$ ipython --no-banner

In [1]: import numpy as np

In [2]: import numpy.linalg as la

In [3]: np.set_printoptions(precision=2, suppress=True, linewidth=140)

In [4]: rnd = lambda a: np.round(a, 2) + 0

In [5]: F = np.load("a.npy")

In [6]: print(F)
[[1.   0.9  0.81 0.73 0.66 0.59 0.53]
 [0.9  1.   0.9  0.81 0.73 0.66 0.59]
 [0.81 0.9  1.   0.9  0.81 0.73 0.66]
 [0.73 0.81 0.9  1.   0.9  0.81 0.73]
 [0.66 0.73 0.81 0.9  1.   0.9  0.81]
 [0.59 0.66 0.73 0.81 0.9  1.   0.9 ]
 [0.53 0.59 0.66 0.73 0.81 0.9  1.  ]]

In [7]: x0 = np.ones(7)

In [8]: for _ in range(6):
   ...:     x0 = F @ x0
   ...:     x0 /= la.norm(x0)
   ...:     print(round(x0 @ F @ x0, 2))
   ...: 
5.6
5.6
5.6
5.6
5.6
5.6

In [9]: rnd(la.eigvalsh(F)[-1])
Out[9]: np.float64(5.6)

In [10]: rnd(x0)
Out[10]: array([0.35, 0.38, 0.39, 0.4 , 0.39, 0.38, 0.35])

In [11]: evals, V = la.eigh(F)

In [12]: rnd(V.T @ V)
Out[12]: 
array([[1., 0., 0., 0., 0., 0., 0.],
       [0., 1., 0., 0., 0., 0., 0.],
       [0., 0., 1., 0., 0., 0., 0.],
       [0., 0., 0., 1., 0., 0., 0.],
       [0., 0., 0., 0., 1., 0., 0.],
       [0., 0., 0., 0., 0., 1., 0.],
       [0., 0., 0., 0., 0., 0., 1.]])

In [13]: np.abs(V[:, -1]).round(6).argmax()
Out[13]: np.int64(3)

In [14]: (evals > 1e-8).sum(), (evals < -1e-8).sum()
Out[14]: (np.int64(7), np.int64(0))

In [15]: rnd(la.svd(F, compute_uv=False))
Out[15]: array([5.6 , 0.8 , 0.26, 0.13, 0.09, 0.06, 0.06])

In [16]: print(rnd(np.abs(V[:, -1])))
[0.35 0.38 0.39 0.4  0.39 0.38 0.35]

In [17]: rnd(evals.sum()), np.trace(F)
Out[17]: (np.float64(7.0), np.float64(7.0))

In [18]: evals, V = la.eigh(F)

In [19]: x0 = np.array([-8, 9, 2, -2, -9, -8, 4])

In [20]: (np.sign(V[:, -1].round(6)) == np.sign(V[0, -1].round(6))).astype(int)
Out[20]: array([1, 1, 1, 1, 1, 1, 1])

In [21]: rnd(V * np.abs(evals) @ V.T)
Out[21]: 
array([[1.  , 0.9 , 0.81, 0.73, 0.66, 0.59, 0.53],
       [0.9 , 1.  , 0.9 , 0.81, 0.73, 0.66, 0.59],
       [0.81, 0.9 , 1.  , 0.9 , 0.81, 0.73, 0.66],
       [0.73, 0.81, 0.9 , 1.  , 0.9 , 0.81, 0.73],
       [0.66, 0.73, 0.81, 0.9 , 1.  , 0.9 , 0.81],
       [0.59, 0.66, 0.73, 0.81, 0.9 , 1.  , 0.9 ],
       [0.53, 0.59, 0.66, 0.73, 0.81, 0.9 , 1.  ]])

In [22]: rnd(la.eigvalsh(F[1:, 1:]))
Out[22]: array([0.06, 0.07, 0.11, 0.2 , 0.62, 4.95])

In [23]: K = np.load("out0.npy")

In [24]: K
Out[24]: 
array([[0, 0, 0, 0, 0, 0, 0, 0, 0, 0, 0, 0],
       [0, 0, 0, 0, 0, 0, 0, 0, 0, 0, 0, 0],
       [0, 0, 0, 1, 0, 0, 0, 0, 0, 0, 0, 0],
       [0, 0, 1, 0, 0, 0, 0, 0, 0, 0, 0, 0],
       [0, 0, 0, 0, 0, 0, 0, 1, 1, 0, 0, 0],
       [0, 0, 0, 0, 0, 0, 0, 1, 0, 0, 1, 0],
       [0, 0, 0, 0, 0, 0, 0, 0, 0, 0, 1, 0],
       [0, 0, 0, 0, 1, 1, 0, 0, 0, 0, 0, 0],
       [0, 0, 0, 0, 1, 0, 0, 0, 0, 0, 0, 0],
       [0, 0, 0, 0, 0, 0, 0, 0, 0, 0, 0, 0],
       [0, 0, 0, 0, 0, 1, 1, 0, 0, 0, 0, 0],
       [0, 0, 0, 0, 0, 0, 0, 0, 0, 0, 0, 0]])

In [25]: left, sv, VT = la.svd(K)

In [26]: rnd(sv)
Out[26]: array([1.8 , 1.8 , 1.25, 1.25, 1.  , 1.  , 0.45, 0.45, 0.  , 0.  , 0.  , 0.  ])

In [27]: A2 = left[:, :8] @ np.diag(sv[:8]) @ VT[:8]

In [28]: rnd(np.abs(K - A2).max())
Out[28]: np.float64(0.0)

In [29]: print(rnd(A2))
[[0. 0. 0. 0. 0. 0. 0. 0. 0. 0. 0. 0.]
 [0. 0. 0. 0. 0. 0. 0. 0. 0. 0. 0. 0.]
 [0. 0. 0. 1. 0. 0. 0. 0. 0. 0. 0. 0.]
 [0. 0. 1. 0. 0. 0. 0. 0. 0. 0. 0. 0.]
 [0. 0. 0. 0. 0. 0. 0. 1. 1. 0. 0. 0.]
 [0. 0. 0. 0. 0. 0. 0. 1. 0. 0. 1. 0.]
 [0. 0. 0. 0. 0. 0. 0. 0. 0. 0. 1. 0.]
 [0. 0. 0. 0. 1. 1. 0. 0. 0. 0. 0. 0.]
 [0. 0. 0. 0. 1. 0. 0. 0. 0. 0. 0. 0.]
 [0. 0. 0. 0. 0. 0. 0. 0. 0. 0. 0. 0.]
 [0. 0. 0. 0. 0. 1. 1. 0. 0. 0. 0. 0.]
 [0. 0. 0. 0. 0. 0. 0. 0. 0. 0. 0. 0.]]

In [30]: la.matrix_rank(A2)
Out[30]: np.int64(8)

In [31]: np.flatnonzero(la.matrix_power((K != 0) + (K.T != 0) + np.eye(12), 12)[5])
Out[31]: array([ 4,  5,  6,  7,  8, 10])

In [32]: (K != 0).astype(int)
Out[32]: 
array([[0, 0, 0, 0, 0, 0, 0, 0, 0, 0, 0, 0],
       [0, 0, 0, 0, 0, 0, 0, 0, 0, 0, 0, 0],
       [0, 0, 0, 1, 0, 0, 0, 0, 0, 0, 0, 0],
       [0, 0, 1, 0, 0, 0, 0, 0, 0, 0, 0, 0],
       [0, 0, 0, 0, 0, 0, 0, 1, 1, 0, 0, 0],
       [0, 0, 0, 0, 0, 0, 0, 1, 0, 0, 1, 0],
       [0, 0, 0, 0, 0, 0, 0, 0, 0, 0, 1, 0],
       [0, 0, 0, 0, 1, 1, 0, 0, 0, 0, 0, 0],
       [0, 0, 0, 0, 1, 0, 0, 0, 0, 0, 0, 0],
       [0, 0, 0, 0, 0, 0, 0, 0, 0, 0, 0, 0],
       [0, 0, 0, 0, 0, 1, 1, 0, 0, 0, 0, 0],
       [0, 0, 0, 0, 0, 0, 0, 0, 0, 0, 0, 0]])

In [33]: rnd(la.det(K))
Out[33]: np.float64(0.0)

In [34]: (la.matrix_power((K != 0) + (K.T != 0) + np.eye(12), 12) > 0).astype(int)
Out[34]: 
array([[1, 0, 0, 0, 0, 0, 0, 0, 0, 0, 0, 0],
       [0, 1, 0, 0, 0, 0, 0, 0, 0, 0, 0, 0],
       [0, 0, 1, 1, 0, 0, 0, 0, 0, 0, 0, 0],
       [0, 0, 1, 1, 0, 0, 0, 0, 0, 0, 0, 0],
       [0, 0, 0, 0, 1, 1, 1, 1, 1, 0, 1, 0],
       [0, 0, 0, 0, 1, 1, 1, 1, 1, 0, 1, 0],
       [0, 0, 0, 0, 1, 1, 1, 1, 1, 0, 1, 0],
       [0, 0, 0, 0, 1, 1, 1, 1, 1, 0, 1, 0],
       [0, 0, 0, 0, 1, 1, 1, 1, 1, 0, 1, 0],
       [0, 0, 0, 0, 0, 0, 0, 0, 0, 1, 0, 0],
       [0, 0, 0, 0, 1, 1, 1, 1, 1, 0, 1, 0],
       [0, 0, 0, 0, 0, 0, 0, 0, 0, 0, 0, 1]])

In [35]: print(rnd(np.sort(la.eigvals(K).real)))
[-1.8  -1.25 -1.   -0.45  0.    0.    0.    0.    0.45  1.    1.25  1.8 ]

In [36]: evals, V = la.eigh(K)

In [37]: x0 = np.array([3, 9, 1, 0, 5, 8, 5, 5, 6, 6, 4, 5])

In [38]: np.abs(K).sum(axis=1).max(), rnd(np.abs(evals).max())
Out[38]: (np.int64(2), np.float64(1.8))

In [39]: rnd(x0 @ K @ x0 / (x0 @ x0)), rnd(evals[0]), rnd(evals[-1])
Out[39]: (np.float64(0.86), np.float64(-1.8), np.float64(1.8))

In [40]: (np.sign(V[:, -1].round(6)) == np.sign(V[0, -1].round(6))).astype(int)
Out[40]: array([1, 1, 1, 1, 0, 0, 0, 0, 0, 1, 0, 1])

In [41]: rnd(la.eigvalsh(K[1:, 1:]))
Out[41]: array([-1.8 , -1.25, -1.  , -0.45,  0.  ,  0.  ,  0.  ,  0.45,  1.  ,  1.25,  1.8 ])

In [42]: left, sv, VT = la.svd(K)

In [43]: V = VT[:(sv > 1e-8).sum()]

In [44]: rng = np.random.default_rng(3098)

In [45]: x0 = K[3] + 3 * K[6] + rng.integers(2) * np.eye(12)[7]

In [46]: x0
Out[46]: array([0., 0., 1., 0., 0., 0., 0., 0., 0., 0., 3., 0.])

In [47]: la.matrix_rank(np.vstack([K, x0]))
Out[47]: np.int64(8)

In [48]: m1 = np.array([[1, -3, 9, -27],
    ...:     [1, -2, 4, -8],
    ...:     [1, -1, 1, -1],
    ...:     [1, 0, 0, 0],
    ...:     [1, 1, 1, 1],
    ...:     [1, 2, 4, 8]])

In [49]: A2 = m1 / np.sqrt((m1 ** 2).mean(axis=1, keepdims=True))

In [50]: print(rnd(la.norm(A2, axis=1)))
[2. 2. 2. 2. 2. 2.]

In [51]: la.matrix_rank(A2) == la.matrix_rank(m1)
Out[51]: np.True_

In [52]: m1 - m1.mean(axis=1, keepdims=True)
Out[52]: 
array([[  6.  ,   2.  ,  14.  , -22.  ],
       [  2.25,  -0.75,   5.25,  -6.75],
       [  1.  ,  -1.  ,   1.  ,  -1.  ],
       [  0.75,  -0.25,  -0.25,  -0.25],
       [  0.  ,   0.  ,   0.  ,   0.  ],
       [ -2.75,  -1.75,   0.25,   4.25]])
